In [1]: import numpy as np

In [2]: np.set_printoptions(suppress=True, linewidth=100)

In [3]: feats = np.array([[-3, 3, 0], [0, -3, 3], [3, 0, -3]])

In [4]: print(feats)
[[-3  3  0]
 [ 0 -3  3]
 [ 3  0 -3]]

In [5]: # rows and columns are dependent

In [6]: r0 = np.array([3, 3, 2])

In [7]: print(np.convolve(feats[0], r0))
[-9  0  3  6  0]

In [8]: np.correlate(feats[0], feats[1], "full")
Out[8]: array([-9, 18, -9,  0,  0])

In [9]: print(np.cross(feats[0, :3], feats[1, :3]))
[9 9 9]

In [10]: np.polyval(r0, feats[0])
Out[10]: array([20, 38,  2])

In [11]: K = np.loadtxt("data.csv", delimiter=",")

In [12]: K
Out[12]: 
array([[-1.,  4.,  4.],
       [-2., -3.,  3.],
       [-3.,  1.,  7.],
       [-6., -2., 10.],
       [-2., -3.,  3.],
       [-1.,  4.,  4.],
       [-2., -3.,  3.],
       [ 0.,  0.,  0.],
       [ 0.,  0.,  0.],
       [ 0.,  0.,  0.],
       [-3., -3.,  3.]])

In [13]: # row 4 repeats row 1

In [14]: print(np.round(np.linalg.svd(feats, compute_uv=False), 2) + 0)
[5.2 5.2 0. ]

In [15]: print(np.unravel_index(np.abs(feats).argmax(), feats.shape))
(np.int64(0), np.int64(0))

In [16]: feats.shape
Out[16]: (3, 3)

In [17]: np.diff(feats, axis=0)
Out[17]: 
array([[ 3, -6,  3],
       [ 3,  3, -6]])

In [18]: np.count_nonzero(feats)
Out[18]: np.int64(6)

In [19]: print(round(np.linalg.norm(feats), 2))
7.35

In [20]: print(feats.sum(axis=1))
[0 0 0]

In [21]: print(feats - feats[0])
[[ 0  0  0]
 [ 3 -6  3]
 [ 6 -3 -3]]

In [22]: np.abs(feats).max()
Out[22]: np.int64(3)

In [23]: basis = K[[0, 2]].astype(float)

In [24]: for _ in range(7):
    ...:     idx = np.linalg.norm(K[:, None] - basis, axis=-1).argmin(axis=1)
    ...:     basis = np.array([K[idx == j].mean(axis=0) for j in range(2)])
    ...: 

In [25]: idx
Out[25]: array([0, 1, 1, 1, 1, 0, 1, 0, 0, 0, 1])

In [26]: np.bincount(idx)
Out[26]: array([5, 6])

In [27]: np.round(basis[1] - basis[0], 2)
Out[27]: array([-2.6 , -3.77,  3.23])

In [28]: np.abs(basis[1] - basis[0]).argmax()
Out[28]: np.int64(1)

In [29]: cen = K - K.mean(axis=0)

In [30]: V = np.linalg.svd(cen)[2][:2]

In [31]: other = cen - cen @ V.T @ V

In [32]: np.linalg.norm(other, axis=1).round(6).argmax()
Out[32]: np.int64(10)

In [33]: np.round(other.std(axis=0), 2)
Out[33]: array([0.22, 0.06, 0.12])

In [34]: round(float(np.linalg.norm(K[6], 1)), 2), round(float(np.linalg.norm(K[6], np.inf)), 2)
Out[34]: (8.0, 3.0)

In [35]: K[6] @ K[5]
Out[35]: np.float64(2.0)

In [36]: round(float(np.linalg.norm(K) ** 2 / np.linalg.norm(K, 2) ** 2), 2)
Out[36]: 1.26

In [37]: np.round(np.linalg.norm(K, axis=0), 2)
Out[37]: array([ 8.25,  8.54, 14.73])

In [38]: np.linalg.norm(K, axis=1).argmax()
Out[38]: np.int64(3)

In [39]: idx = K[:, 0] > np.median(K[:, 0])

In [40]: r0 = K[idx].mean(axis=0) - K[~idx].mean(axis=0)

In [41]: np.argsort(-np.abs(r0).round(6), kind="stable")
Out[41]: array([1, 2, 0])

In [42]: (((K - K.mean(axis=0)) @ r0 > 0) == idx).mean()
Out[42]: np.float64(1.0)

In [43]: print(((K - K.mean(axis=0)) @ r0 > 0).astype(int))
[1 0 0 0 0 1 0 1 1 1 0]

In [44]: J = np.load("out2.npy")

In [45]: J.round(2)
Out[45]: 
array([[ 11.7 , -67.38,   2.12, -13.73],
       [  8.52, -42.36,   2.92, -10.73],
       [  5.03, -20.95,   2.86,  -7.27],
       [  2.09,  -7.34,   2.04,  -4.1 ],
       [  0.32,  -1.31,   1.09,  -1.95],
       [ -0.5 ,   0.77,   0.34,  -0.6 ],
       [ -0.59,   0.92,   0.15,  -0.31],
       [  2.67,  -2.08,   1.26,  -1.35],
       [  3.55,  -2.41,   1.79,  -1.91],
       [  6.71,  -2.7 ,   3.93,  -4.08],
       [  9.  ,  -2.25,   5.64,  -5.75],
       [  9.73,  -2.01,   6.2 ,  -6.29],
       [ 31.  ,  17.94,  25.06, -23.18],
       [ 40.72,  32.53,  34.66, -31.25],
       [ 41.39,  33.63,  35.35, -31.81]])

In [46]: # looks like rank 3

In [47]: cen = J - J.mean(axis=0)

In [48]: Uu, s, Vt = np.linalg.svd(cen, full_matrices=False)

In [49]: np.round(Vt[0] * np.sign(Vt[0, np.abs(Vt[0]).argmax()]), 2)
Out[49]: array([ 0.38,  0.81,  0.37, -0.25])

In [50]: print(np.abs(Vt[0]).argmax())
1

In [51]: np.linalg.matrix_rank(cen)
Out[51]: np.int64(3)

In [52]: s.round(2) + 0
Out[52]: array([110.43,  59.07,   3.89,   0.  ])

In [53]: idx = J[:, 3] > np.median(J[:, 3])

In [54]: r0 = J[idx].mean(axis=0) - J[~idx].mean(axis=0)

In [55]: ((J - J.mean(axis=0)) @ r0 > 0).astype(int)
Out[55]: array([0, 0, 1, 1, 1, 1, 1, 1, 1, 1, 1, 1, 0, 0, 0])

In [56]: idx.astype(int)
Out[56]: array([0, 0, 0, 1, 1, 1, 1, 1, 1, 1, 0, 0, 0, 0, 0])

In [57]: basis = np.array([[2, -5, -1, -4], [4, 2, 0, -4]])

In [58]: arr = np.repeat(basis, 18 // 2, axis=0)

In [59]: rng = np.random.default_rng(79)

In [60]: arr = arr + 0.1 * rng.normal(size=arr.shape)

In [61]: arr.round(2)
Out[61]: 
array([[ 2.06, -5.07, -0.96, -4.05],
       [ 2.13, -5.  , -1.18, -3.94],
       [ 1.94, -4.93, -0.94, -4.05],
       [ 2.07, -5.  , -0.92, -3.98],
       [ 1.82, -5.  , -1.04, -4.03],
       [ 2.06, -5.08, -0.82, -4.18],
       [ 1.82, -5.01, -0.83, -3.98],
       [ 1.96, -4.97, -0.98, -3.98],
       [ 2.03, -4.91, -0.95, -4.  ],
       [ 3.94,  2.08, -0.06, -3.92],
       [ 3.82,  2.09,  0.06, -4.04],
       [ 4.03,  2.03, -0.18, -3.83],
       [ 4.14,  2.12,  0.03, -4.04],
       [ 4.01,  2.08,  0.16, -4.01],
       [ 4.16,  1.93,  0.08, -4.02],
       [ 3.98,  1.98, -0.06, -3.84],
       [ 3.98,  1.9 , -0.04, -4.12],
       [ 4.07,  1.95, -0.08, -3.93]])

In [62]: G = arr.T @ arr

In [63]: G.round(2)
Out[63]: 
array([[ 180.71,  -16.43,  -17.55, -215.33],
       [ -16.43,  261.48,   42.91,  108.67],
       [ -17.55,   42.91,    8.45,   34.98],
       [-215.33,  108.67,   34.98,  287.5 ]])

In [64]: np.round(np.linalg.eigvalsh(G)[::-1], 2)
Out[64]: array([501.61, 236.19,   0.24,   0.1 ])

In [65]: np.allclose(G, G.T)
Out[65]: True

In [66]: print(np.linalg.matrix_rank(G))
4

In [67]: idx = arr[:, 1] > np.median(arr[:, 1])

In [68]: r0 = arr[idx].mean(axis=0) - arr[~idx].mean(axis=0)

In [69]: np.argsort(-np.abs(r0).round(6), kind="stable")
Out[69]: array([1, 0, 2, 3])

In [70]: ((arr - arr.mean(axis=0)) @ r0 > 0).astype(int)
Out[70]: array([0, 0, 0, 0, 0, 0, 0, 0, 0, 1, 1, 1, 1, 1, 1, 1, 1, 1])

In [71]: cen = arr - arr.mean(axis=0)

In [72]: V = np.linalg.svd(cen)[2][:2]

In [73]: other = cen - cen @ V.T @ V

In [74]: np.round(np.diag(V.T @ V), 2)
Out[74]: array([0.17, 0.91, 0.65, 0.27])

In [75]: np.round((cen @ V.T).std(axis=0), 2)
Out[75]: array([3.68, 0.12])

In [76]: hat = arr @ np.linalg.solve(arr.T @ arr, arr.T)

In [77]: print(np.round(np.diag(hat), 2))
[0.14 0.42 0.14 0.2  0.36 0.25 0.21 0.11 0.11 0.15 0.4  0.29 0.14 0.26 0.31 0.14 0.18 0.16]

In [78]: np.round(np.trace(hat), 2)
Out[78]: np.float64(4.0)

In [79]: np.round(hat @ arr[:, 0], 2)
Out[79]: 
array([2.06, 2.13, 1.94, 2.07, 1.82, 2.06, 1.82, 1.96, 2.03, 3.94, 3.82, 4.03, 4.14, 4.01, 4.16,
       3.98, 3.98, 4.07])

In [80]: np.round(np.linalg.eigvalsh(hat), 2) + 0
Out[80]: array([0., 0., 0., 0., 0., 0., 0., 0., 0., 0., 0., 0., 0., 0., 1., 1., 1., 1.])

In [81]: A = np.load("test7.npy")

In [82]: A
Out[82]: 
array([[0, 0, 0, 0, 0],
       [0, 0, 0, 0, 0],
       [0, 0, 0, 0, 0],
       [0, 0, 0, 0, 1],
       [0, 0, 0, 1, 0]])

In [83]: # 4 blocks once reordered

In [84]: Uu, s, Vt = np.linalg.svd(A)

In [85]: V = Vt[:(s > 1e-8).sum()]

In [86]: vec = A[4] + -1 * A[3] + rng.integers(2) * np.eye(5)[1]

In [87]: vec
Out[87]: array([ 0.,  1.,  0.,  1., -1.])

In [88]: np.linalg.matrix_rank(np.vstack([A, vec]))
Out[88]: np.int64(3)

In [89]: np.round(np.linalg.norm(vec - V.T @ V @ vec), 2)
Out[89]: np.float64(1.0)

In [90]: V.T @ V
Out[90]: 
array([[0., 0., 0., 0., 0.],
       [0., 0., 0., 0., 0.],
       [0., 0., 0., 0., 0.],
       [0., 0., 0., 1., 0.],
       [0., 0., 0., 0., 1.]])

In [91]: A.T @ A
Out[91]: 
array([[0, 0, 0, 0, 0],
       [0, 0, 0, 0, 0],
       [0, 0, 0, 0, 0],
       [0, 0, 0, 1, 0],
       [0, 0, 0, 0, 1]])

In [92]: np.round(np.linalg.norm(A, axis=0), 2)
Out[92]: array([0., 0., 0., 1., 1.])

In [93]: A[:, 4] @ A[:, 3]
Out[93]: np.int64(0)

In [94]: F = np.load("layer7.npy")

In [95]: F.round(2)
Out[95]: 
array([[0.25, 0.  , 0.25, 0.25, 0.25],
       [0.17, 0.33, 0.17, 0.  , 0.33],
       [0.17, 0.17, 0.5 , 0.17, 0.  ],
       [0.29, 0.  , 0.29, 0.43, 0.  ],
       [0.  , 0.  , 0.2 , 0.4 , 0.4 ]])

In [96]: Uu, s, Vt = np.linalg.svd(F, full_matrices=False)

In [97]: print(Uu.shape, s.shape, Vt.shape)
(5, 5) (5,) (5, 5)

In [98]: s.round(2)
Out[98]: array([1.05, 0.47, 0.43, 0.21, 0.11])

In [99]: (s > 1e-8).sum()
Out[99]: np.int64(5)

In [100]: np.round(np.abs(Vt[0]), 2)
Out[100]: array([0.37, 0.18, 0.6 , 0.56, 0.39])

In [101]: np.round(np.cumsum(s ** 2) / np.sum(s ** 2), 2)
Out[101]: array([0.71, 0.85, 0.96, 0.99, 1.  ])

In [102]: print(np.round(Uu.T @ Uu, 2) + 0)
[[1. 0. 0. 0. 0.]
 [0. 1. 0. 0. 0.]
 [0. 0. 1. 0. 0.]
 [0. 0. 0. 1. 0.]
 [0. 0. 0. 0. 1.]]

In [103]: np.round(np.linalg.eigvals(F), 2)
Out[103]: array([1.  +0.j  , 0.14+0.14j, 0.14-0.14j, 0.32+0.17j, 0.32-0.17j])

In [104]: round(np.linalg.det(F.T), 2)
Out[104]: np.float64(0.0)

In [105]: round(np.linalg.eigvals(F).sum().real, 2)
Out[105]: np.float64(1.91)

In [106]: np.round(np.poly(F), 2) + 0
Out[106]: array([ 1.  , -1.91,  1.26, -0.4 ,  0.06,  0.  ])

In [107]: other = F / np.sqrt((F ** 2).mean(axis=1, keepdims=True))

In [108]: np.linalg.matrix_rank(other) == np.linalg.matrix_rank(F)
Out[108]: np.True_

In [109]: np.round(np.linalg.norm(other, axis=1), 2)
Out[109]: array([2.24, 2.24, 2.24, 2.24, 2.24])

In [110]: np.round(F - F.mean(axis=1, keepdims=True), 2)
Out[110]: 
array([[ 0.05, -0.2 ,  0.05,  0.05,  0.05],
       [-0.03,  0.13, -0.03, -0.2 ,  0.13],
       [-0.03, -0.03,  0.3 , -0.03, -0.2 ],
       [ 0.09, -0.2 ,  0.09,  0.23, -0.2 ],
       [-0.2 , -0.2 ,  0.  ,  0.2 ,  0.2 ]])
